% python3 -q
>>> import numpy as np
>>> np.set_printoptions(precision=3, suppress=True, linewidth=120)
>>> feats = np.load("case12.npy")
>>> print(feats)
[[2 3]
 [0 1]]
>>> evals, vecs = np.linalg.eig(feats)
>>> np.sort(np.linalg.eigvals(np.linalg.inv(feats)))
array([0.5, 1. ])
>>> print(np.prod(evals))
2.0
>>> K = np.load("layer1.npy")
>>> K
array([[ 3,  3,  3,  3],
       [ 3,  6,  6,  6],
       [ 3,  6,  9,  9],
       [ 3,  6,  9, 12]])
>>> rng = np.random.default_rng(6534)
>>> labels = rng.permutation(2)
>>> other = feats[:, labels] * rng.choice([-1, 1], 2)
>>> print(other)
[[ 2 -3]
 [ 0 -1]]
>>> U, _, vt = np.linalg.svd(feats.T @ other)
>>> np.round(U @ vt, 3) + 0
array([[ 1.,  0.],
       [ 0., -1.]])
>>> other.reshape(2, -1)
array([[ 2, -3],
       [ 0, -1]])
>>> other.ravel(order="F")
array([ 2,  0, -3, -1])
>>> T = other.reshape(2, 2, -1)
>>> np.einsum("ihd,ihd->ih", T, T)
array([[4, 9],
       [0, 1]])
>>> print(np.einsum("ihd,jhd->hij", T, T).shape)
(2, 2, 2)
>>> print(T.sum(axis=1))
[[-1]
 [-1]]
>>> print(T[:, 0])
[[2]
 [0]]
>>> other = K + rng.integers(-2, 3, (4, 1)) @ rng.integers(-2, 3, (1, 4))
>>> print(other)
[[ 5  5  2  5]
 [ 5  8  5  8]
 [ 5  8  8 11]
 [ 1  4 10 10]]
>>> np.abs(other - K).sum(axis=1)
array([7, 7, 7, 7])
>>> print(np.linalg.matrix_rank(other - K, tol=1e-8))
1
>>> np.round(np.linalg.svd(other - K, compute_uv=False), 3) + 0
array([7.211, 0.   , 0.   , 0.   ])
>>> q, vecs = np.linalg.qr(K[:, :2])[0], np.linalg.qr(K[:, 2:])[0]
>>> sig = np.linalg.svd(q.T @ vecs, compute_uv=False)
>>> np.round(np.linalg.norm(q @ q.T - vecs @ vecs.T, 2), 3)
np.float64(0.988)
>>> (sig > 0.9).sum()
np.int64(1)
>>> sig
array([0.988, 0.156])
>>> other = np.array([[1.4], [-0.4], [0.3]])
>>> cent = np.array([[1.1, 1.5, -0.3, -0.5]])
>>> J = other @ cent
>>> J
array([[ 1.54,  2.1 , -0.42, -0.7 ],
       [-0.44, -0.6 ,  0.12,  0.2 ],
       [ 0.33,  0.45, -0.09, -0.15]])
>>> print(np.unique(J.round(6), axis=0).shape)
(3, 4)
>>> np.allclose(J[:-1].T @ np.linalg.lstsq(J[:-1].T, J[-1])[0], J[-1])
True
>>> round(np.trace(np.linalg.pinv(J) @ J), 3)
np.float64(1.0)
